$ python -q
>>> import numpy as np
>>> np.set_printoptions(precision=3, suppress=True, linewidth=160)
>>> rnd = lambda a: np.round(a, 3) + 0
>>> rng = np.random.default_rng(710)
>>> z = rng.integers(0, 2, 6)
>>> M = np.array([[-1, -3, -3, 0, 0, -3],
...     [1, -3, 2, 2, 0, -1],
...     [-2, -2, 3, -3, -1, 3],
...     [0, -2, 0, -3, 1, -2],
...     [-1, -2, 3, 0, 2, 0],
...     [3, 3, -1, 2, -1, 0]]) * (z[:, None] == z)
>>> M
array([[-1, -3,  0,  0,  0,  0],
       [ 1, -3,  0,  2,  0,  0],
       [ 0,  0,  3,  0, -1,  3],
       [ 0, -2,  0, -3,  0,  0],
       [ 0,  0,  3,  0,  2,  0],
       [ 0,  0, -1,  0, -1,  0]])
>>> # splits into 2 blocks
>>> M.reshape(-1, 2)
array([[-1, -3],
       [ 0,  0],
       [ 0,  0],
       [ 1, -3],
       [ 0,  2],
       [ 0,  0],
       [ 0,  0],
       [ 3,  0],
       [-1,  3],
       [ 0, -2],
       [ 0, -3],
       [ 0,  0],
       [ 0,  0],
       [ 3,  0],
       [ 2,  0],
       [ 0,  0],
       [-1,  0],
       [-1,  0]])
>>> blk = M.reshape(6, 2, -1)
>>> blk.sum(axis=1)
array([[-1, -3,  0],
       [ 3, -3,  0],
       [ 0, -1,  6],
       [-3, -2,  0],
       [ 0,  2,  3],
       [ 0, -1, -1]])
>>> blk[:, 0]
array([[-1, -3,  0],
       [ 1, -3,  0],
       [ 0,  0,  3],
       [ 0, -2,  0],
       [ 0,  0,  3],
       [ 0,  0, -1]])
>>> (M != 0).astype(int)
array([[1, 1, 0, 0, 0, 0],
       [1, 1, 0, 1, 0, 0],
       [0, 0, 1, 0, 1, 1],
       [0, 1, 0, 1, 0, 0],
       [0, 0, 1, 0, 1, 0],
       [0, 0, 1, 0, 1, 0]])
>>> x0 = np.array([-3, 3, -2, -3, 3, -1])
>>> rhs = M @ x0
>>> rhs
array([ -6, -18, -12,   3,   0,  -1])
>>> rnd(np.linalg.solve(M.T, M[1]))
array([0., 1., 0., 0., 0., 0.])
>>> rnd(np.linalg.solve(M, rhs))
array([-3.,  3., -2., -3.,  3., -1.])
>>> rnd(np.linalg.solve(M, rhs + M[:, 0]))
array([-2.,  3., -2., -3.,  3., -1.])
>>> rnd(np.linalg.solve(M, 4 * rhs))
array([-12.,  12.,  -8., -12.,  12.,  -4.])
>>> out = M / np.sqrt((M ** 2).mean(axis=1, keepdims=True))
>>> np.linalg.matrix_rank(out) == np.linalg.matrix_rank(M)
np.True_
>>> feats = np.load("block18.npy")
>>> feats
array([[ -5.244,   0.436,  -4.278,  10.398,   0.213, -16.232,  -3.405, -14.253],
       [ -5.078,   1.167,  -4.907,   9.604,  -3.042, -16.147,  -2.406, -13.979],
       [ -3.624,   0.466,  -5.678,  10.429,  -0.894, -16.607,  -2.358, -11.63 ],
       [ 31.872, -12.389,   5.328,   9.099,  12.601, -12.335,   9.564,   3.776],
       [ 33.182, -13.818,   3.539,   8.091,  11.835, -12.212,   7.413,   4.12 ],
       [ 32.51 , -16.645,   3.859,   9.19 ,  11.139, -10.808,   7.099,   4.321],
       [ -4.747,   0.194,  -5.204,   9.995,  -0.149, -18.69 ,  -2.772, -14.163],
       [ -7.149,   0.739,  -4.534,   9.966,   1.317, -17.23 ,  -2.691, -11.637],
       [ -6.211,  -0.165,  -4.517,   9.905,  -0.225, -17.189,  -0.86 , -13.401],
       [ -6.937,  -1.66 ,  -5.304,   9.157,   1.072, -15.49 ,  -2.391, -12.295],
       [ -4.171,   0.607,  -4.988,  10.732,  -0.501, -17.952,  -2.767, -13.235],
       [ -4.755,  -0.637,  -4.385,  10.92 ,  -0.254, -17.193,  -1.111, -12.488],
       [ -6.05 ,  -0.328,  -4.924,   8.675,   0.01 , -16.078,  -2.656, -12.752],
       [ 32.328, -15.245,   3.956,   8.699,  12.257, -10.214,   8.843,   3.25 ],
       [ 32.633, -13.678,   4.539,   8.998,  12.152, -11.822,   9.376,   2.739],
       [ -6.833,   0.119,  -5.003,   9.404,  -0.785, -18.771,  -3.334, -12.319],
       [ -5.891,   1.721,  -5.147,  12.19 ,   0.877, -18.319,  -4.369, -11.031]])
>>> Ac = feats - feats.mean(axis=0)
>>> V = np.linalg.svd(Ac)[2][:2]
>>> out = Ac - Ac @ V.T @ V
>>> rnd((Ac @ V.T).std(axis=0))
array([21.953,  1.337])
>>> np.linalg.norm(out, axis=1).round(6).argmax()
np.int64(1)
>>> rnd(np.cov(Ac @ V.T, rowvar=False))
array([[512.067,   0.   ],
       [  0.   ,   1.899]])
>>> m1 = np.load("m.npy")
>>> rnd(m1)
array([[ 0.008, -0.058,  0.025, -0.042,  0.025,  0.008, -0.008, -0.042],
       [-0.058,  0.408, -0.175,  0.292, -0.175, -0.058,  0.058,  0.292],
       [ 0.025, -0.175,  0.075, -0.125,  0.075,  0.025, -0.025, -0.125],
       [-0.042,  0.292, -0.125,  0.208, -0.125, -0.042,  0.042,  0.208],
       [ 0.025, -0.175,  0.075, -0.125,  0.075,  0.025, -0.025, -0.125],
       [ 0.008, -0.058,  0.025, -0.042,  0.025,  0.008, -0.008, -0.042],
       [-0.008,  0.058, -0.025,  0.042, -0.025, -0.008,  0.008,  0.042],
       [-0.042,  0.292, -0.125,  0.208, -0.125, -0.042,  0.042,  0.208]])
>>> # rows and columns are dependent
>>> evals, V = np.linalg.eigh(m1)
>>> x0 = np.array([-3, -1, 3, 0, -6, 1, -1, -2])
>>> rnd(np.linalg.eigvalsh(m1[1:, 1:]))
array([0.   , 0.   , 0.   , 0.   , 0.   , 0.   , 0.992])
>>> rnd(x0 @ m1 @ x0)
np.float64(0.408)
>>> left, sig, Vh = np.linalg.svd(m1)
>>> V = Vh[:(sig > 1e-8).sum()]
>>> x0 = m1[5] + -1 * m1[4] + rng.integers(2) * np.eye(8)[7]
>>> rnd(x0)
array([-0.017,  0.117, -0.05 ,  0.083, -0.05 , -0.017,  0.017,  0.083])
>>> rnd(np.diag(V.T @ V))
array([0.008, 0.408, 0.075, 0.208, 0.075, 0.008, 0.008, 0.208])
>>> rnd(V.T @ V)
array([[ 0.008, -0.058,  0.025, -0.042,  0.025,  0.008, -0.008, -0.042],
       [-0.058,  0.408, -0.175,  0.292, -0.175, -0.058,  0.058,  0.292],
       [ 0.025, -0.175,  0.075, -0.125,  0.075,  0.025, -0.025, -0.125],
       [-0.042,  0.292, -0.125,  0.208, -0.125, -0.042,  0.042,  0.208],
       [ 0.025, -0.175,  0.075, -0.125,  0.075,  0.025, -0.025, -0.125],
       [ 0.008, -0.058,  0.025, -0.042,  0.025,  0.008, -0.008, -0.042],
       [-0.008,  0.058, -0.025,  0.042, -0.025, -0.008,  0.008,  0.042],
       [-0.042,  0.292, -0.125,  0.208, -0.125, -0.042,  0.042,  0.208]])
>>> rnd(np.linalg.norm(x0 - V.T @ V @ x0))
np.float64(0.0)
>>> evals, V = np.linalg.eigh(m1)
>>> np.abs(V[:, -1]).round(6).argmax()
np.int64(1)
>>> out = m1 / np.sqrt((m1 ** 2).mean(axis=1, keepdims=True))
>>> rnd(np.linalg.norm(out, axis=1))
array([2.828, 2.828, 2.828, 2.828, 2.828, 2.828, 2.828, 2.828])
>>> np.linalg.matrix_rank(out) == np.linalg.matrix_rank(m1)
np.True_
>>> z = rng.permutation(8)
>>> z
array([5, 2, 4, 1, 3, 0, 7, 6])
>>> out = m1[z][:, z]
>>> rnd(np.linalg.det(out)), rnd(np.linalg.det(m1[z]))
(np.float64(0.0), np.float64(0.0))
>>> rnd(np.sort(np.abs(np.linalg.eigvals(out))))
array([0., 0., 0., 0., 0., 0., 0., 1.])
>>> np.trace(out)
np.float64(1.0)
>>> mat = np.loadtxt("test10.csv", delimiter=",")
>>> rnd(mat)
array([[ 0.984,  0.113, -0.081,  0.113],
       [ 0.113,  0.21 ,  0.565, -0.79 ],
       [-0.081,  0.565,  0.597,  0.565],
       [ 0.113, -0.79 ,  0.565,  0.21 ]])
>>> x0 = np.array([3, 1, 0, 1])
>>> rhs = mat @ x0
>>> b, lr = np.zeros(4), 1 / np.linalg.norm(mat, 2) ** 2
>>> for i in range(150):
...     b -= lr * mat.T @ (mat @ b - rhs)
...     if i % 50 == 0: print(i, round(np.linalg.norm(mat @ b - rhs), 3))
... 
0 0.0
50 0.0
100 0.0
>>> rnd(np.linalg.cond(mat))
np.float64(1.0)
>>> arr = np.load("layer1.npy")
>>> arr
array([[0, 0, 0, 1, 1, 0, 0, 1, 1],
       [0, 0, 0, 0, 0, 0, 0, 0, 0],
       [0, 0, 0, 0, 0, 0, 0, 0, 0],
       [1, 0, 0, 0, 1, 0, 0, 1, 1],
       [1, 0, 0, 1, 0, 0, 0, 0, 1],
       [0, 0, 0, 0, 0, 0, 0, 0, 0],
       [0, 0, 0, 0, 0, 0, 0, 0, 0],
       [1, 0, 0, 1, 0, 0, 0, 0, 1],
       [1, 0, 0, 1, 1, 0, 0, 1, 0]])
>>> evals, V = np.linalg.eigh(arr)
>>> (evals > 1e-8).sum(), (evals < -1e-8).sum()
(np.int64(1), np.int64(3))
>>> np.abs(V[:, -1]).round(6).argmax()
np.int64(0)
>>> rnd(np.abs(V[:, -1]))
array([0.479, 0.   , 0.   , 0.479, 0.394, 0.   , 0.   , 0.394, 0.479])
>>> rnd(np.linalg.eigvalsh(arr @ arr))
array([ 0.   ,  0.   ,  0.   ,  0.   ,  0.   ,  1.   ,  1.   ,  2.708, 13.292])
>>> rnd(V @ np.diag(evals) @ V.T)
array([[0., 0., 0., 1., 1., 0., 0., 1., 1.],
       [0., 0., 0., 0., 0., 0., 0., 0., 0.],
       [0., 0., 0., 0., 0., 0., 0., 0., 0.],
       [1., 0., 0., 0., 1., 0., 0., 1., 1.],
       [1., 0., 0., 1., 0., 0., 0., 0., 1.],
       [0., 0., 0., 0., 0., 0., 0., 0., 0.],
       [0., 0., 0., 0., 0., 0., 0., 0., 0.],
       [1., 0., 0., 1., 0., 0., 0., 0., 1.],
       [1., 0., 0., 1., 1., 0., 0., 1., 0.]])
>>> rnd(evals)
array([-1.646, -1.   , -1.   ,  0.   ,  0.   ,  0.   ,  0.   ,  0.   ,  3.646])
>>> out = arr + rng.integers(-2, 3, (9, 4)) @ rng.integers(-2, 3, (4, 9))
>>> out
array([[  6,   8,   0,  -3,   1,   6,  -4,   5,   7],
       [  0,   5,  -5,  -1,   3,   4,  -2,   3,  -4],
       [ -2,  -6,   2,   1,   0,  -4,   4,  -2,  -1],
       [ -1,  -2, -10,   4,  -1,  -2,   0,  -1,  -7],
       [  8,  -4,  -3,  -1,  -4,  -2,   4,   0,   6],
       [  0,   4,  -8,   6,  -8,   0,  -8,  -4,  -2],
       [ -2,  -8,  -5,   2,   0,  -5,   6,  -2,  -6],
       [  6,  -4,   1,  -5,   4,   0,   8,   4,   4],
       [  3,   7,  -2,   3,  -4,   3,  -8,   0,   3]])
>>> rnd(np.linalg.svd(out - arr, compute_uv=False))
array([25.8  , 23.589, 13.604, 12.362,  0.   ,  0.   ,  0.   ,  0.   ,  0.   ])
>>> np.abs(out - arr).sum(axis=1)
array([38, 27, 22, 32, 31, 40, 36, 35, 33])
>>> np.linalg.cond(arr) > 100
np.True_
>>> [round(float(x), 3) for x in np.linalg.svd(arr, compute_uv=False)[:3]]
[3.646, 1.646, 1.0]
>>> np.linalg.matrix_rank(arr, rtol=0.1)
np.int64(4)
>>> np.argsort(-np.linalg.norm(arr, axis=0).round(6), kind="stable")[:3]
array([0, 3, 8])
>>> left, sig, Vh = np.linalg.svd(arr)
>>> rnd(sig)
array([3.646, 1.646, 1.   , 1.   , 0.   , 0.   , 0.   , 0.   , 0.   ])
>>> np.argmax(sig[:-1] / (sig[1:] + 1e-6)) + 1
np.int64(4)
>>> out = left[:, :4] @ np.diag(sig[:4]) @ Vh[:4]
>>> rnd(np.linalg.norm(arr - out) / np.linalg.norm(arr))
np.float64(0.0)
>>> np.linalg.matrix_rank(out)
np.int64(4)
>>> np.linalg.matrix_rank(arr, rtol=0.05)
np.int64(4)
>>> out = np.array([[0, 2], [0, 0]])
>>> E = np.tile(out, (2, 2))
>>> E
array([[0, 2, 0, 2],
       [0, 0, 0, 0],
       [0, 2, 0, 2],
       [0, 0, 0, 0]])
>>> # rows 0 and 2 are equal
>>> W1 = np.array([[-2, 3], [3, -3], [1, 0], [0, -2], [2, 3], [1, -1]])
>>> b = np.array([3, 1])
>>> H = np.maximum(M @ W1 + b, 0)
>>> rnd((H > 0).mean(axis=0))
array([0.333, 0.667])
>>> np.linalg.matrix_rank(H)
np.int64(2)
>>> basis = np.array([[2, 0], [0, 1]])
>>> W1 @ basis
array([[-4,  3],
       [ 6, -3],
       [ 2,  0],
       [ 0, -2],
       [ 4,  3],
       [ 2, -1]])
>>> H @ basis
array([[ 0,  7],
       [ 0,  9],
       [14,  0],
       [ 0, 13],
       [20,  7],
       [ 0,  0]])
>>> rnd(np.linalg.norm(E[0], 1)), rnd(np.linalg.norm(E[0], np.inf))
(np.float64(4.0), np.float64(2.0))
>>> E[0] @ E[1]
np.int64(0)
>>> rnd(np.linalg.norm(E) ** 2 / np.linalg.norm(E, 2) ** 2)
np.float64(1.0)
>>> np.linalg.norm(E, axis=1).argmax()
np.int64(0)
>>> rnd(np.sort(np.abs(np.linalg.eigvals(E))))
array([0., 0., 0., 0.])
>>> (E - E.T) / 2
array([[ 0.,  1.,  0.,  1.],
       [-1.,  0., -1.,  0.],
       [ 0.,  1.,  0.,  1.],
       [-1.,  0., -1.,  0.]])
>>> np.linalg.determinant(E)
Traceback (most recent call last):
  File "<python-input-104>", line 1, in <module>
    np.linalg.determinant(E)
    ^^^^^^^^^^^^^^^^^^^^^
AttributeError: module 'numpy.linalg' has no attribute 'determinant'
>>> np.allclose(E @ E.T, E.T @ E)
False
>>> J = np.loadtxt("sample18.csv", delimiter=",")
>>> J
array([[ 1.   , -3.022, -0.6  , -0.3  ,  0.6  , -0.8  ],
       [-1.3  ,  3.855,  0.8  , -0.8  , -0.1  , -0.8  ],
       [-1.7  ,  5.173,  1.2  , -1.6  ,  0.   ,  0.9  ],
       [-1.6  ,  4.794, -0.2  ,  0.1  , -0.7  ,  3.   ],
       [ 1.1  , -3.359,  1.3  ,  0.1  , -0.7  ,  0.5  ],
       [ 0.4  , -1.148, -0.7  ,  0.   ,  1.3  , -0.2  ],
       [-1.5  ,  4.505, -1.   , -0.7  ,  0.1  , -0.6  ],
       [-0.7  ,  2.105,  0.4  ,  1.4  ,  0.2  ,  0.1  ],
       [-1.   ,  3.082,  0.1  , -0.7  ,  2.3  , -0.2  ],
       [-0.4  ,  1.175,  1.1  , -0.1  ,  0.5  , -1.1  ],
       [-0.4  ,  1.172, -0.3  ,  0.7  , -1.5  , -1.1  ],
       [-0.7  ,  2.121,  1.7  , -1.7  , -0.6  ,  1.5  ],
       [-1.5  ,  4.523, -0.4  , -2.   , -1.1  , -1.5  ],
       [-0.4  ,  1.18 , -1.9  , -0.8  , -2.   , -0.5  ],
       [-1.5  ,  4.448,  0.5  ,  1.4  ,  0.3  ,  0.   ],
       [ 0.6  , -1.778, -0.5  , -1.1  , -1.6  , -0.6  ],
       [ 0.8  , -2.393, -0.9  ,  0.4  ,  0.9  , -0.6  ]])
>>> rk = np.linalg.matrix_rank(E)
>>> rk
np.int64(1)
>>> null = np.linalg.svd(E)[2][rk:].T
>>> [int(np.linalg.matrix_rank(np.delete(E, i, axis=0))) for i in range(4)]
[1, 1, 1, 1]
>>> rnd(null @ null.T)
array([[ 1. ,  0. ,  0. ,  0. ],
       [ 0. ,  0.5,  0. , -0.5],
       [ 0. ,  0. ,  1. ,  0. ],
       [ 0. , -0.5,  0. ,  0.5]])
>>> np.allclose(E @ null, 0)
True
>>> x0 = np.array([5, 5, 3, 1, 3, 5])
>>> rhs = J @ x0
>>> rnd(np.linalg.lstsq(J, rhs)[0])
array([5., 5., 3., 1., 3., 5.])
>>> rhs = rhs + 0.3 * rng.normal(size=17)
>>> rnd(rhs)
array([-14.62 ,  10.005,  23.934,  28.56 ,  -6.862,  -3.012,   8.383,  10.595,  15.697,   3.222,  -6.365,  16.693,   0.804, -11.42 ,  18.479, -16.541, -10.185])
>>> b, *_ = np.linalg.lstsq(J, rhs)
>>> rnd(J.T @ (rhs - J @ b))
array([0., 0., 0., 0., 0., 0.])
>>> out = np.array([[4, 1, 3], [-3, 2, -4], [2, 3, 3]])
>>> out[-1] = out[0]
>>> K = out + 0.02 * np.eye(3)
>>> K
array([[ 4.02,  1.  ,  3.  ],
       [-3.  ,  2.02, -4.  ],
       [ 4.  ,  1.  ,  3.02]])
>>> left, sig, Vh = np.linalg.svd(K)
>>> np.argmax(sig[:-1] / (sig[1:] + 1e-6)) + 1
np.int64(2)
>>> out = left[:, :2] @ np.diag(sig[:2]) @ Vh[:2]
>>> np.linalg.matrix_rank(K, rtol=0.05)
np.int64(2)
>>> rnd(np.abs(K - out).max())
np.float64(0.009)
>>> rnd(np.linalg.norm(K - out) / np.linalg.norm(K))
np.float64(0.002)
>>> round(np.log10(np.linalg.cond(K)))
3
>>> np.linalg.matrix_rank(K, rtol=0.1)
np.int64(2)
>>> rnd(np.abs(np.linalg.svd(K)[2][-1]))
array([0.609, 0.424, 0.671])
>>> np.argsort(-np.linalg.norm(K, axis=0).round(6), kind="stable")[:3]
array([0, 2, 1])
>>> np.linalg.cond(K) > 100
np.True_
>>> rnd(np.linalg.norm(K, 2) / np.linalg.norm(K))
np.float64(0.953)
>>> rnd(np.sort(np.abs(np.linalg.eigvals(K))))
array([0.02 , 4.602, 4.602])
>>> (K + K.T) / 2
array([[ 4.02, -1.  ,  3.5 ],
       [-1.  ,  2.02, -1.5 ],
       [ 3.5 , -1.5 ,  3.02]])
>>> z = rng.permutation(8)
>>> out = feats[:, z] * rng.choice([-1, 1], 8)
>>> out
array([[ -4.278,  -0.436, -14.253, -16.232,  -5.244,  -3.405,  10.398,   0.213],
       [ -4.907,  -1.167, -13.979, -16.147,  -5.078,  -2.406,   9.604,  -3.042],
       [ -5.678,  -0.466, -11.63 , -16.607,  -3.624,  -2.358,  10.429,  -0.894],
       [  5.328,  12.389,   3.776, -12.335,  31.872,   9.564,   9.099,  12.601],
       [  3.539,  13.818,   4.12 , -12.212,  33.182,   7.413,   8.091,  11.835],
       [  3.859,  16.645,   4.321, -10.808,  32.51 ,   7.099,   9.19 ,  11.139],
       [ -5.204,  -0.194, -14.163, -18.69 ,  -4.747,  -2.772,   9.995,  -0.149],
       [ -4.534,  -0.739, -11.637, -17.23 ,  -7.149,  -2.691,   9.966,   1.317],
       [ -4.517,   0.165, -13.401, -17.189,  -6.211,  -0.86 ,   9.905,  -0.225],
       [ -5.304,   1.66 , -12.295, -15.49 ,  -6.937,  -2.391,   9.157,   1.072],
       [ -4.988,  -0.607, -13.235, -17.952,  -4.171,  -2.767,  10.732,  -0.501],
       [ -4.385,   0.637, -12.488, -17.193,  -4.755,  -1.111,  10.92 ,  -0.254],
       [ -4.924,   0.328, -12.752, -16.078,  -6.05 ,  -2.656,   8.675,   0.01 ],
       [  3.956,  15.245,   3.25 , -10.214,  32.328,   8.843,   8.699,  12.257],
       [  4.539,  13.678,   2.739, -11.822,  32.633,   9.376,   8.998,  12.152],
       [ -5.003,  -0.119, -12.319, -18.771,  -6.833,  -3.334,   9.404,  -0.785],
       [ -5.147,  -1.721, -11.031, -18.319,  -5.891,  -4.369,  12.19 ,   0.877]])
>>> left, _, Vh = np.linalg.svd(feats.T @ out)
>>> rnd(np.linalg.lstsq(feats, out)[0])
array([[ 0.,  0.,  0.,  0.,  1.,  0.,  0.,  0.],
       [ 0., -1.,  0.,  0.,  0.,  0.,  0.,  0.],
       [ 1.,  0.,  0.,  0.,  0.,  0.,  0.,  0.],
       [ 0.,  0.,  0.,  0.,  0.,  0.,  1.,  0.],
       [ 0.,  0.,  0.,  0.,  0.,  0.,  0.,  1.],
       [ 0.,  0.,  0.,  1.,  0.,  0.,  0.,  0.],
       [ 0.,  0.,  0.,  0.,  0.,  1.,  0.,  0.],
       [ 0.,  0.,  1.,  0.,  0.,  0.,  0.,  0.]])
